% python3 -q
>>> import numpy as np
>>> from numpy import linalg as LA
>>> np.set_printoptions(precision=1, suppress=True, linewidth=140, legacy="1.25")
>>> X = np.load("out15.npy")
>>> X
array([[-2.,  0.,  2.],
       [ 0., -2., -2.],
       [ 0.,  0.,  0.]])
>>> U, sigma, vt = LA.svd(X)
>>> sigma
array([3.5, 2. , 0. ])
>>> other = U[:, :2] @ np.diag(sigma[:2]) @ vt[:2]
>>> print(other.round(1) + 0)
[[-2.  0.  2.]
 [ 0. -2. -2.]
 [ 0.  0.  0.]]
>>> print(LA.matrix_rank(X, rtol=0.05))
2
>>> LA.matrix_rank(X, rtol=0.1)
2
>>> print(LA.cond(X) > 100)
True
>>> U, sigma, vt = LA.svd(X, full_matrices=False)
>>> sigma / sigma[0]
array([1. , 0.6, 0. ])
>>> np.round(vt @ vt.T, 1) + 0
array([[1., 0., 0.],
       [0., 1., 0.],
       [0., 0., 1.]])
>>> print(np.abs(U[:, 0]).round(6).argmax())
0
>>> np.round(U.T @ U, 1) + 0
array([[1., 0., 0.],
       [0., 1., 0.],
       [0., 0., 1.]])
>>> round(np.sqrt((sigma ** 2).sum()), 1), round(LA.norm(X), 1)
(4.0, 4.0)
>>> sigma
array([3.5, 2. , 0. ])
>>> np.abs(vt[0])
array([0.4, 0.4, 0.8])
>>> print(LA.lstsq(X[:-1].T, X[-1])[2])
2
>>> np.allclose(X[:-1].T @ LA.lstsq(X[:-1].T, X[-1])[0], X[-1])
True
>>> print(np.abs(np.diag(LA.qr(X)[1])) > 1e-9)
[ True  True False]
>>> print(np.unique(X.round(6), axis=0).shape)
(3, 3)
>>> def softmax(z):
...     e = np.exp(z - z.max(axis=-1, keepdims=True))
...     return e / e.sum(axis=-1, keepdims=True)
... 
>>> np.round(softmax(X[0] + -1), 1) + 0
array([0. , 0.1, 0.9])
>>> scores = X @ X.T / np.sqrt(3)
>>> softmax(scores).round(6).argmax(axis=1)
array([0, 1, 0])
>>> np.round(softmax(scores + np.triu(np.full(scores.shape, -np.inf), 1)), 1) + 0
array([[1. , 0. , 0. ],
       [0. , 1. , 0. ],
       [0.3, 0.3, 0.3]])
